$ python3 -q
>>> import numpy as np
>>> from numpy import linalg as LA
>>> np.set_printoptions(precision=2, suppress=True, linewidth=100)
>>> def rd(a):
...     return np.round(a, 2) + 0
... 
>>> F = np.load("test9.npy")
>>> F
array([[1.  , 0.5 , 0.25, 0.12, 0.06],
       [0.5 , 1.  , 0.5 , 0.25, 0.12],
       [0.25, 0.5 , 1.  , 0.5 , 0.25],
       [0.12, 0.25, 0.5 , 1.  , 0.5 ],
       [0.06, 0.12, 0.25, 0.5 , 1.  ]])
>>> L = LA.cholesky(F)
>>> rd(L @ L.T)
array([[1.  , 0.5 , 0.25, 0.12, 0.06],
       [0.5 , 1.  , 0.5 , 0.25, 0.12],
       [0.25, 0.5 , 1.  , 0.5 , 0.25],
       [0.12, 0.25, 0.5 , 1.  , 0.5 ],
       [0.06, 0.12, 0.25, 0.5 , 1.  ]])
>>> def softmax(z):
...     e = np.exp(z - z.max(axis=-1, keepdims=True))
...     return e / e.sum(axis=-1, keepdims=True)
... 
>>> rd(softmax(F[4] + -2))
array([0.14, 0.14, 0.16, 0.21, 0.35])
>>> att = F @ F.T / np.sqrt(5)
>>> rd(softmax(att)[4] @ F)
array([0.33, 0.43, 0.5 , 0.51, 0.44])
>>> vals, V = LA.eigh(F)
>>> vec = np.array([-3, 2, 0, 1, -3])
>>> rd(V * np.maximum(vals, 0) @ V.T)
array([[1.  , 0.5 , 0.25, 0.12, 0.06],
       [0.5 , 1.  , 0.5 , 0.25, 0.12],
       [0.25, 0.5 , 1.  , 0.5 , 0.25],
       [0.12, 0.25, 0.5 , 1.  , 0.5 ],
       [0.06, 0.12, 0.25, 0.5 , 1.  ]])
>>> vals, V = LA.eig(F)
>>> rd(vals)
array([2.26, 1.24, 0.69, 0.45, 0.36])
>>> rd(F @ V[:, 0] - vals[0] * V[:, 0])
array([0., 0., 0., 0., 0.])
>>> rd(np.sort(LA.eigvals(LA.inv(F))))
array([0.44, 0.81, 1.45, 2.21, 2.76])
>>> rd(np.sort(LA.eigvals(F @ F)))
array([0.13, 0.21, 0.48, 1.53, 5.1 ])
>>> mat = np.load("w.npy")
>>> mat
array([[0, 1, 1, 1, 0],
       [1, 0, 1, 0, 0],
       [1, 1, 0, 1, 0],
       [1, 0, 1, 0, 0],
       [0, 0, 0, 0, 0]])
>>> np.all(LA.eigvalsh(mat) > 0)
np.False_
>>> rd(LA.eigvalsh(mat).min())
np.float64(-1.56)
>>> mat.sum(axis=0)
array([3, 2, 3, 2, 0])
>>> np.trace(mat @ mat @ mat) // 6
np.int64(2)
>>> np.argwhere(np.triu(mat))
array([[0, 1],
       [0, 2],
       [0, 3],
       [1, 2],
       [2, 3]])
>>> L = np.diag(mat.sum(axis=1)) - mat
>>> (LA.eigvalsh(L) < 1e-8).sum()
np.int64(2)
>>> round(LA.det(L[1:, 1:]))
0
>>> L @ np.ones(5)
array([0., 0., 0., 0., 0.])
>>> np.unravel_index(np.abs(mat).argmax(), mat.shape)
(np.int64(0), np.int64(1))
>>> np.diff(mat, axis=0)
array([[ 1, -1,  0, -1,  0],
       [ 0,  1, -1,  1,  0],
       [ 0, -1,  1, -1,  0],
       [-1,  0, -1,  0,  0]])
>>> mat.shape
(5, 5)
>>> mat.mean(axis=0)
array([0.6, 0.4, 0.6, 0.4, 0. ])
>>> rd(LA.svd(mat, compute_uv=False))
array([2.56, 1.56, 1.  , 0.  , 0.  ])
>>> rank = LA.matrix_rank(mat)
>>> rank
np.int64(3)
>>> null = LA.svd(mat)[2][rank:].T
>>> rd(null @ null.T)
array([[ 0. ,  0. ,  0. ,  0. ,  0. ],
       [ 0. ,  0.5,  0. , -0.5,  0. ],
       [ 0. ,  0. ,  0. ,  0. ,  0. ],
       [ 0. , -0.5,  0. ,  0.5,  0. ],
       [ 0. ,  0. ,  0. ,  0. ,  1. ]])
>>> rd(mat @ null)
array([[0., 0.],
       [0., 0.],
       [0., 0.],
       [0., 0.],
       [0., 0.]])
>>> null.shape
(5, 2)
